$ python3 -q
>>> import numpy as np
>>> import numpy.linalg as la
>>> np.set_printoptions(precision=2, suppress=True, linewidth=160, sign=" ")
>>> W0 = np.load("a.npy")
>>> W0
array([[ 0,  1,  0,  0],
       [ 1,  0,  1,  0],
       [ 0,  1,  0,  1],
       [ 0,  0,  1,  0]])
>>> # equal to its transpose
>>> t = np.radians(120)
>>> r_ = np.eye(4)
>>> r_[2, 2] = r_[1, 1] = np.cos(t)
>>> r_[2, 1], r_[1, 2] = -np.sin(t), np.sin(t)
>>> r_
array([[ 1.  ,  0.  ,  0.  ,  0.  ],
       [ 0.  , -0.5 ,  0.87,  0.  ],
       [ 0.  , -0.87, -0.5 ,  0.  ],
       [ 0.  ,  0.  ,  0.  ,  1.  ]])
>>> out = W0 @ r_.T
>>> out
array([[ 0.  , -0.5 , -0.87,  0.  ],
       [ 1.  ,  0.87, -0.5 ,  0.  ],
       [ 0.  , -0.5 , -0.87,  1.  ],
       [ 0.  ,  0.87, -0.5 ,  0.  ]])
>>> np.round(la.det(r_), 2), round(np.trace(r_), 2)
(np.float64(1.0), np.float64(1.0))
>>> la.svd(W0, compute_uv=False), la.svd(out, compute_uv=False)
(array([ 1.62,  1.62,  0.62,  0.62]), array([ 1.62,  1.62,  0.62,  0.62]))
>>> np.allclose(W0 @ W0.T, out @ out.T)
True
>>> np.allclose(la.norm(W0, axis=1), la.norm(out, axis=1))
True
>>> E = np.load("block4.npy")
>>> E
array([[ 0,  0,  0],
       [ 2,  1,  0],
       [ 1,  1,  1]])
>>> (E - E.T) / 2
array([[ 0. , -1. , -0.5],
       [ 1. ,  0. , -0.5],
       [ 0.5,  0.5,  0. ]])
>>> round(float(np.abs(la.eigvals(E)).max()), 2)
1.0
>>> np.allclose(E, E.T)
False
>>> round(float(la.det(E)), 2)
0.0
>>> E @ E
array([[ 0,  0,  0],
       [ 2,  1,  0],
       [ 3,  2,  1]])
>>> np.trace(E)
np.int64(2)
>>> np.round(np.poly(W0), 2) + 0
array([ 1.,  0., -3.,  0.,  1.])
>>> np.round(la.eigvals(W0).sum().real, 2)
np.float64(0.0)
>>> np.kron(np.eye(2, dtype=int), W0)
array([[ 0,  1,  0,  0,  0,  0,  0,  0],
       [ 1,  0,  1,  0,  0,  0,  0,  0],
       [ 0,  1,  0,  1,  0,  0,  0,  0],
       [ 0,  0,  1,  0,  0,  0,  0,  0],
       [ 0,  0,  0,  0,  0,  1,  0,  0],
       [ 0,  0,  0,  0,  1,  0,  1,  0],
       [ 0,  0,  0,  0,  0,  1,  0,  1],
       [ 0,  0,  0,  0,  0,  0,  1,  0]])
>>> np.einsum("ii->", W0)
np.int64(0)
>>> la.eigvals(W0)
array([-1.62, -0.62,  1.62,  0.62])
>>> np.allclose(E[:-1].T @ la.lstsq(E[:-1].T, E[-1])[0], E[-1])
False
>>> np.round(E @ la.pinv(E) @ E, 2) + 0
array([[ 0.,  0.,  0.],
       [ 2.,  1.,  0.],
       [ 1.,  1.,  1.]])
>>> np.abs(np.diag(la.qr(E)[1])) > 1e-9
array([ True,  True, False])
>>> la.lstsq(E[:-1].T, E[-1])[2]
np.int32(1)
>>> def softmax(z):
...     e = np.exp(z - z.max(axis=-1, keepdims=True))
...     return e / e.sum(axis=-1, keepdims=True)
... 
>>> softmax(E).sum(axis=1)
array([ 1.,  1.,  1.])
>>> softmax(E[0])
array([ 0.33,  0.33,  0.33])
>>> S = E @ E.T / np.sqrt(3)
>>> softmax(S + np.triu(np.full(S.shape, -np.inf), 1))
array([[ 1.  ,  0.  ,  0.  ],
       [ 0.05,  0.95,  0.  ],
       [ 0.08,  0.46,  0.46]])
>>> softmax(S).round(6).argmax(axis=1)
array([ 0,  1,  1])
>>> softmax(S)
array([[ 0.33,  0.33,  0.33],
       [ 0.04,  0.73,  0.23],
       [ 0.08,  0.46,  0.46]])
